In [1]: import numpy as np

In [2]: import numpy.linalg as la

In [3]: np.set_printoptions(precision=2, suppress=True, linewidth=120, legacy="1.25")

In [4]: A = np.array([[0, 1, 1], [1, 0, 1], [1, 1, 0]])

In [5]: # equal to its transpose

In [6]: round(la.eigvalsh(A).min(), 2)
Out[6]: -1.0

In [7]: print(np.all(la.eigvalsh(A) > 0))
False

In [8]: [round(float(la.det(A[:i, :i])), 2) + 0 for i in range(1, 4)]
Out[8]: [0.0, -1.0, 2.0]

In [9]: np.argwhere(np.triu(A))
Out[9]: 
array([[0, 1],
       [0, 2],
       [1, 2]])

In [10]: np.trace(A @ A @ A) // 6
Out[10]: 1

In [11]: A @ A
Out[11]: 
array([[2, 1, 1],
       [1, 2, 1],
       [1, 1, 2]])

In [12]: L = np.diag(A.sum(axis=1)) - A

In [13]: (la.eigvalsh(L) < 1e-8).sum()
Out[13]: 1

In [14]: la.matrix_rank(L)
Out[14]: 2

In [15]: round(la.det(L[1:, 1:]))
Out[15]: 3

In [16]: L
Out[16]: 
array([[ 2, -1, -1],
       [-1,  2, -1],
       [-1, -1,  2]])

In [17]: X = np.load("layer7.npy")

In [18]: X
Out[18]: 
array([[ 5,  5],
       [ 5, 10]])

In [19]: # equal to its transpose

In [20]: other = la.inv(X)

In [21]: print(la.inv(other))
[[ 5.  5.]
 [ 5. 10.]]

In [22]: la.det(X) * other
Out[22]: 
array([[10., -5.],
       [-5.,  5.]])

In [23]: np.allclose(other, X.T)
Out[23]: False

In [24]: other
Out[24]: 
array([[ 0.4, -0.2],
       [-0.2,  0.2]])

In [25]: q, Rm = la.qr(X)

In [26]: q.shape, Rm.shape
Out[26]: ((2, 2), (2, 2))

In [27]: round(abs(Rm[0, 0]), 2), np.round(la.norm(X[:, 0]), 2)
Out[27]: (7.07, 7.07)

In [28]: print(q @ Rm)
[[ 5.  5.]
 [ 5. 10.]]

In [29]: np.round(q.T @ q, 2) + 0
Out[29]: 
array([[1., 0.],
       [0., 1.]])

In [30]: print(Rm)
[[ -7.07 -10.61]
 [  0.     3.54]]

In [31]: print(q)
[[-0.71 -0.71]
 [-0.71  0.71]]

In [32]: print(np.allclose(Rm.T @ Rm, X.T @ X))
True

In [33]: round(float(np.trace(q @ q.T)), 2)
Out[33]: 2.0

In [34]: x = np.ones(2)

In [35]: for _ in range(3):
    ...:     x = X @ x
    ...:     x /= la.norm(x)
    ...:     print(round(x @ X @ x, 2))
    ...: 
13.08
13.09
13.09

In [36]: round(float(la.eigvalsh(X)[-1]), 2)
Out[36]: 13.09

In [37]: M = np.load("a.npy")

In [38]: M
Out[38]: 
array([[ 2.03, -0.09,  2.05],
       [ 1.96, -0.03,  2.04],
       [ 1.96,  0.06,  2.06],
       [ 1.93, -0.06,  1.97],
       [ 2.08, -0.03,  1.91],
       [ 1.96,  0.03,  2.01],
       [ 2.07,  0.06,  1.96],
       [ 1.96,  0.03,  1.98],
       [ 2.08, -0.05,  2.11],
       [ 2.05, -0.04,  1.94],
       [ 2.05, -0.03,  2.02],
       [ 1.01,  0.97,  1.02],
       [ 1.06,  0.98,  0.97],
       [ 1.08,  1.09,  0.94],
       [ 0.94,  1.02,  1.  ],
       [ 0.96,  1.06,  0.94],
       [ 0.99,  1.05,  1.  ],
       [ 0.96,  1.02,  0.97],
       [ 0.95,  1.05,  1.09],
       [ 1.  ,  0.97,  1.  ],
       [ 1.07,  0.96,  1.03],
       [ 1.01,  1.03,  0.99]])

In [39]: proj = M @ la.solve(M.T @ M, M.T)

In [40]: np.round(la.eigvalsh(proj), 2) + 0
Out[40]: array([0., 0., 0., 0., 0., 0., 0., 0., 0., 0., 0., 0., 0., 0., 0., 0., 0., 0., 0., 1., 1., 1.])

In [41]: proj @ M[:, 0]
Out[41]: 
array([2.03, 1.96, 1.96, 1.93, 2.08, 1.96, 2.07, 1.96, 2.08, 2.05, 2.05, 1.01, 1.06, 1.08, 0.94, 0.96, 0.99, 0.96,
       0.95, 1.  , 1.07, 1.01])

In [42]: print(np.round(np.trace(proj), 2))
3.0
